$ ipython --no-banner

In [1]: import numpy as np

In [2]: np.set_printoptions(suppress=True, linewidth=120)

In [3]: arr = np.load("data.npy")

In [4]: arr
Out[4]: 
array([[ 1.4,  0.6, -0.6],
       [ 0.5, -0.2,  0. ],
       [-0.7, -0.3, -0.7],
       [ 0.1, -0.2, -0.7],
       [-0.6, -2.1, -0.3],
       [ 1. ,  0.3, -1.6],
       [ 1. , -0.5, -2.8],
       [-1.9, -0.8,  0.3],
       [-0.1, -0.9, -0.1],
       [-0.3,  2.4, -2.4],
       [ 0.6, -0.4,  0.8],
       [ 0.2,  1.4,  2.4],
       [-0.1, -0.5,  0. ],
       [ 1. ,  0.2, -0.1],
       [-0.8, -2.4,  1. ],
       [-0.6,  2. ,  0.6],
       [ 1.9, -0.1, -0.2],
       [ 0.1,  0.5,  0. ],
       [-0.1, -0.6,  0.2],
       [ 0.5, -0.6, -0.1]])

In [5]: hat = arr @ np.linalg.solve(arr.T @ arr, arr.T)

In [6]: np.round(hat @ arr[:, 0], 2)
Out[6]: 
array([ 1.4,  0.5, -0.7,  0.1, -0.6,  1. ,  1. , -1.9, -0.1, -0.3,  0.6,  0.2, -0.1,  1. , -0.8, -0.6,  1.9,  0.1,
       -0.1,  0.5])

In [7]: np.allclose(hat @ hat, hat)
Out[7]: True

In [8]: Xc = arr - arr.mean(axis=0)

In [9]: vecs = np.linalg.svd(Xc)[2][:2]

In [10]: M2 = Xc - Xc @ vecs.T @ vecs

In [11]: np.round((Xc @ vecs.T).std(axis=0), 2)
Out[11]: array([1.23, 1.05])

In [12]: round(float(np.linalg.norm(M2) / np.linalg.norm(Xc)), 2)
Out[12]: 0.44

In [13]: np.round(np.diag(vecs.T @ vecs), 2)
Out[13]: array([0.13, 0.96, 0.91])

In [14]: np.linalg.norm(M2, axis=1).round(6).argmax()
Out[14]: np.int64(16)

In [15]: np.round(np.cov(Xc @ vecs.T, rowvar=False), 2) + 0
Out[15]: 
array([[1.6 , 0.  ],
       [0.  , 1.16]])

In [16]: vec = np.array([1, 1, -1])

In [17]: y = arr @ vec

In [18]: y.round(2)
Out[18]: 
array([ 2.6,  0.3, -0.3,  0.6, -2.4,  2.9,  3.3, -3. , -0.9,  4.5, -0.6, -0.8, -0.6,  1.3, -4.2,  0.8,  2. ,  0.6,
       -0.9,  0. ])

In [19]: np.round(np.linalg.pinv(arr) @ arr, 2) + 0
Out[19]: 
array([[1., 0., 0.],
       [0., 1., 0.],
       [0., 0., 1.]])

In [20]: rng = np.random.default_rng(3259)

In [21]: y = y + 0.1 * rng.normal(size=20)

In [22]: y.round(2)
Out[22]: 
array([ 2.4 ,  0.32, -0.32,  0.9 , -2.49,  3.04,  3.38, -3.06, -0.92,  4.47, -0.54, -0.79, -0.67,  1.26, -4.32,  1.05,
        2.16,  0.46, -0.98,  0.04])

In [23]: b, *_ = np.linalg.lstsq(arr, y)

In [24]: b.round()
Out[24]: array([ 1.,  1., -1.])

In [25]: [round(float(np.linalg.norm(np.linalg.solve(arr.T @ arr + lam * np.eye(3), arr.T @ y))), 2) for lam in (0, 1, 10, 100)]
Out[25]: [1.76, 1.7, 1.31, 0.4]

In [26]: np.round(arr.T @ (y - arr @ b), 2) + 0
Out[26]: array([0., 0., 0.])

In [27]: round(np.linalg.norm(y - arr @ b), 2)
Out[27]: np.float64(0.52)

In [28]: b.round(2)
Out[28]: array([ 1.02,  1.03, -1.01])
